$ python3 -q
>>> import numpy as np
>>> np.set_printoptions(precision=1, suppress=True, linewidth=100)
>>> mat = np.load("test3.npy")
>>> mat
array([[ 1, -1,  1, -1],
       [ 1,  0,  0,  0],
       [ 1,  1,  1,  1],
       [ 1,  2,  4,  8],
       [ 1,  3,  9, 27]])
>>> def softmax(z):
...     e = np.exp(z - z.max(axis=-1, keepdims=True))
...     return e / e.sum(axis=-1, keepdims=True)
... 
>>> np.round(softmax(10 * mat[4]), 1) + 0
array([0., 0., 0., 1.])
>>> np.round(softmax(mat[4]), 1) + 0
array([0., 0., 0., 1.])
>>> S = mat @ mat.T / np.sqrt(4)
>>> print(np.round(softmax(S + np.triu(np.full(S.shape, -np.inf), 1)), 1) + 0)
[[1.  0.  0.  0.  0. ]
 [0.5 0.5 0.  0.  0. ]
 [0.1 0.2 0.7 0.  0. ]
 [0.  0.  0.  1.  0. ]
 [0.  0.  0.  0.  1. ]]
>>> print(softmax(S).round(6).argmax(axis=1))
[0 0 4 4 4]
>>> softmax(S)[4] @ mat
array([ 1.,  3.,  9., 27.])
>>> U, sig, vt = np.linalg.svd(mat)
>>> sig
array([30.1,  2.5,  1.6,  0.9])
>>> other = U[:, :1] @ np.diag(sig[:1]) @ vt[:1]
>>> np.round(np.linalg.norm(mat - other) / np.linalg.norm(mat), 1)
np.float64(0.1)
>>> round(float(np.abs(mat - other).max()), 1)
1.2
>>> gram = mat.T @ mat
>>> np.linalg.matrix_rank(gram)
np.int64(4)
>>> gram
array([[  5,   5,  15,  35],
       [  5,  15,  35,  99],
       [ 15,  35,  99, 275],
       [ 35,  99, 275, 795]])
>>> rng = np.random.default_rng(55625)
>>> other = mat + rng.integers(-2, 3, (5, 1)) @ rng.integers(-2, 3, (1, 4))
>>> other
array([[-1,  1,  0, -1],
       [-3,  4, -2,  0],
       [ 1,  1,  1,  1],
       [ 3,  0,  5,  8],
       [ 3,  1, 10, 27]])
>>> np.linalg.matrix_rank(other - mat, tol=1e-8)
np.int64(1)
>>> other - mat
array([[-2,  2, -1,  0],
       [-4,  4, -2,  0],
       [ 0,  0,  0,  0],
       [ 2, -2,  1,  0],
       [ 2, -2,  1,  0]])
>>> m1 = np.load("sample6.npy")
>>> m1
array([[  2.1,   4.7,  11.2,  -0.2],
       [ -1.6,  -3.6,  -9. ,   0.1],
       [  1.7,   4. ,   8.4,   0.1],
       [  0.9,   3.1,   6.3,   0.6],
       [  2.4,   5.1,  10.8,  -0.2],
       [ -2.7,  -6.6, -13.9,   0.4],
       [ -2.4,  -3.1,  -6.9,  -0.2],
       [  2.4,   5. ,  11.3,  -0.6],
       [  1.1,   2.5,   5.3,  -0.2],
       [  1.3,   1.7,   3.8,   0.1],
       [  0.9,   2.4,   4.6,   0. ],
       [ -1.6,  -1.9,  -4.4,   0.3],
       [  0.7,   2.1,   3.4,   0.1]])
>>> ang = np.radians(120)
>>> Rm = np.eye(4)
>>> Rm[1, 1] = Rm[0, 0] = np.cos(ang)
>>> Rm[1, 0], Rm[0, 1] = -np.sin(ang), np.sin(ang)
>>> Rm
array([[-0.5,  0.9,  0. ,  0. ],
       [-0.9, -0.5,  0. ,  0. ],
       [ 0. ,  0. ,  1. ,  0. ],
       [ 0. ,  0. ,  0. ,  1. ]])
>>> other = m1 @ Rm.T
>>> print(np.linalg.svd(m1, compute_uv=False), np.linalg.svd(other, compute_uv=False))
[33.5  1.4  1.1  0.8] [33.5  1.4  1.1  0.8]
>>> other
array([[  3. ,  -4.2,  11.2,  -0.2],
       [ -2.3,   3.2,  -9. ,   0.1],
       [  2.6,  -3.5,   8.4,   0.1],
       [  2.2,  -2.3,   6.3,   0.6],
       [  3.2,  -4.6,  10.8,  -0.2],
       [ -4.4,   5.6, -13.9,   0.4],
       [ -1.5,   3.6,  -6.9,  -0.2],
       [  3.1,  -4.6,  11.3,  -0.6],
       [  1.6,  -2.2,   5.3,  -0.2],
       [  0.8,  -2. ,   3.8,   0.1],
       [  1.6,  -2. ,   4.6,   0. ],
       [ -0.8,   2.3,  -4.4,   0.3],
       [  1.5,  -1.7,   3.4,   0.1]])
>>> F = np.tanh(np.array([[-1.3, -1.6],
...     [-0.1, -1.2],
...     [1.5, 0.7],
...     [-0.1, 2.1],
...     [-1.1, -0.1],
...     [0.2, 0.9],
...     [1.2, -1.7],
...     [-0.9, 1.2],
...     [-2.1, -0.5],
...     [-2.8, 0.4],
...     [-0.7, -0.9]]) @ np.array([[1.5, 1.1, 0.6, -0.3], [-0.4, 1.4, 0.6, -0.7]]))
>>> print(F)
[[-0.9 -1.  -0.9  0.9]
 [ 0.3 -0.9 -0.7  0.7]
 [ 1.   1.   0.9 -0.7]
 [-0.8  1.   0.8 -0.9]
 [-0.9 -0.9 -0.6  0.4]
 [-0.1  0.9  0.6 -0.6]
 [ 1.  -0.8 -0.3  0.7]
 [-0.9  0.6  0.2 -0.5]
 [-1.  -1.  -0.9  0.8]
 [-1.  -1.  -0.9  0.5]
 [-0.6 -1.  -0.7  0.7]]
>>> u, g = F[3], F[7]
>>> np.round(u @ u, 1)
np.float64(3.1)
>>> round(u @ g, 1)
np.float64(1.9)
>>> p = (u @ g) / (u @ u) * u
>>> np.linalg.matrix_rank(np.outer(u, g))
np.int64(1)
>>> round(float(np.linalg.norm(u + g) ** 2 + np.linalg.norm(u - g) ** 2), 1)
9.2
